$ python3 -q
>>> import numpy as np
>>> import numpy.linalg as la
>>> np.set_printoptions(precision=1, suppress=True, linewidth=200)
>>> M = np.loadtxt("m.csv", delimiter=",")
>>> M
array([[ 0.,  8.,  0.],
       [ 0.,  0., -8.],
       [-8.,  0.,  0.]])
>>> f, g = M[0], M[1]
>>> f @ f
np.float64(64.0)
>>> pr = (f @ g) / (f @ f) * f
>>> pr
array([0., 0., 0.])
>>> la.matrix_rank(np.outer(f, g))
np.int64(1)
>>> np.outer(f, g)
array([[  0.,   0.,  -0.],
       [  0.,   0., -64.],
       [  0.,   0.,  -0.]])
>>> A2 = M / np.sqrt((M ** 2).mean(axis=1, keepdims=True))
>>> M - M.mean(axis=1, keepdims=True)
array([[-2.7,  5.3, -2.7],
       [ 2.7,  2.7, -5.3],
       [-5.3,  2.7,  2.7]])
>>> f = np.array([0, -2, -2])
>>> A2 = M + np.outer(f, np.eye(3)[0])
>>> A2
array([[  0.,   8.,   0.],
       [ -2.,   0.,  -8.],
       [-10.,   0.,   0.]])
>>> M[:, 2] @ M[:, 1]
np.float64(0.0)
>>> la.svd(M, compute_uv=False)
array([8., 8., 8.])
>>> M @ M.T
array([[64.,  0.,  0.],
       [ 0., 64.,  0.],
       [ 0.,  0., 64.]])
>>> q = M.astype(float).copy()
>>> for j in range(3):
...     q[:, j] -= q[:, :j] @ (q[:, :j].T @ q[:, j])
...     q[:, j] /= la.norm(q[:, j])
... 
>>> q
array([[ 0.,  1.,  0.],
       [ 0.,  0., -1.],
       [-1.,  0.,  0.]])
>>> q.T @ q
array([[1., 0., 0.],
       [0., 1., 0.],
       [0., 0., 1.]])
>>> rng = np.random.default_rng(593932)
>>> m1 = np.array([[1, 1, 3, 2], [3, 1, 1, 0], [2, 0, 3, 0], [1, 3, 2, 1]]) * (rng.random((4, 4)) < 0.3)
>>> m1
array([[1, 0, 3, 0],
       [0, 1, 1, 0],
       [2, 0, 0, 0],
       [0, 0, 2, 1]])
>>> A2 = la.inv(m1)
>>> A2
array([[ 0. ,  0. ,  0.5,  0. ],
       [-0.3,  1. ,  0.2,  0. ],
       [ 0.3,  0. , -0.2,  0. ],
       [-0.7,  0. ,  0.3,  1. ]])
>>> np.round(m1 @ A2, 1) + 0
array([[1., 0., 0., 0.],
       [0., 1., 0., 0.],
       [0., 0., 1., 0.],
       [0., 0., 0., 1.]])
>>> np.allclose(A2, m1.T)
False
>>> np.round(la.det(m1) * la.det(A2), 1)
np.float64(1.0)
>>> data = np.load("case8.npy")
>>> data
array([[-2,  1, -2,  1],
       [ 0,  2,  0,  2],
       [-2,  1, -2,  1],
       [ 0,  2,  0,  2]])
>>> left, s, Vh = la.svd(data)
>>> evecs = Vh[:(s > 1e-8).sum()]
>>> x = data[1] + 2 * data[2] + rng.integers(2) * np.eye(4)[2]
>>> x
array([-4.,  4., -3.,  4.])
>>> np.diag(evecs.T @ evecs)
array([0.5, 0.5, 0.5, 0.5])
